$ python3 -q
>>> import numpy as np
>>> from numpy import linalg as LA
>>> np.set_printoptions(suppress=True, linewidth=200)
>>> def rnd(a):
...     return np.round(a, 3) + 0
... 
>>> A = np.cumsum(np.array([[0, 2, 1, 3, 2, 1],
...     [1, 3, 1, 1, 0, 2],
...     [3, 2, 3, 1, 3, 3],
...     [0, 2, 2, 2, 2, 2],
...     [0, 3, 3, 1, 2, 1],
...     [0, 1, 1, 2, 1, 0],
...     [2, 1, 2, 2, 1, 2],
...     [3, 1, 2, 1, 1, 2],
...     [1, 1, 0, 0, 2, 3],
...     [1, 1, 0, 1, 2, 2],
...     [2, 2, 2, 2, 3, 1],
...     [2, 3, 2, 2, 0, 2],
...     [1, 2, 2, 1, 1, 3],
...     [2, 1, 1, 1, 1, 0],
...     [2, 1, 3, 0, 1, 0],
...     [3, 3, 0, 1, 0, 0],
...     [2, 2, 1, 2, 1, 2],
...     [0, 0, 1, 1, 0, 3],
...     [2, 0, 0, 0, 3, 1]]), axis=0)
>>> A
array([[ 0,  2,  1,  3,  2,  1],
       [ 1,  5,  2,  4,  2,  3],
       [ 4,  7,  5,  5,  5,  6],
       [ 4,  9,  7,  7,  7,  8],
       [ 4, 12, 10,  8,  9,  9],
       [ 4, 13, 11, 10, 10,  9],
       [ 6, 14, 13, 12, 11, 11],
       [ 9, 15, 15, 13, 12, 13],
       [10, 16, 15, 13, 14, 16],
       [11, 17, 15, 14, 16, 18],
       [13, 19, 17, 16, 19, 19],
       [15, 22, 19, 18, 19, 21],
       [16, 24, 21, 19, 20, 24],
       [18, 25, 22, 20, 21, 24],
       [20, 26, 25, 20, 22, 24],
       [23, 29, 25, 21, 22, 24],
       [25, 31, 26, 23, 23, 26],
       [25, 31, 27, 24, 23, 29],
       [27, 31, 27, 24, 26, 30]])
>>> D = LA.norm(A[:, None] - A[None], axis=-1)
>>> D[8].round(6).argsort(kind="stable")[:4]
array([8, 9, 7, 6])
>>> LA.matrix_rank(D ** 2)
np.int64(8)
>>> np.flatnonzero(D[8] < D.mean() / 2)
array([ 6,  7,  8,  9, 10])
>>> mat = np.loadtxt("out15.csv", delimiter=",")
>>> mat
array([[ -3.001,  21.01 ,  -8.004,   7.008,  21.   ],
       [  2.037, -12.005,   3.97 ,  -3.955, -11.984],
       [  4.008, -14.998,   1.973,  -4.956, -14.999]])
>>> Y = mat / np.sqrt((mat ** 2).mean(axis=1, keepdims=True))
>>> LA.matrix_rank(mat - mat.mean(axis=1, keepdims=True))
np.int64(3)
>>> rnd(LA.norm(Y, axis=1))
array([2.236, 2.236, 2.236])
>>> rnd(Y[1])
array([ 0.253, -1.493,  0.494, -0.492, -1.49 ])
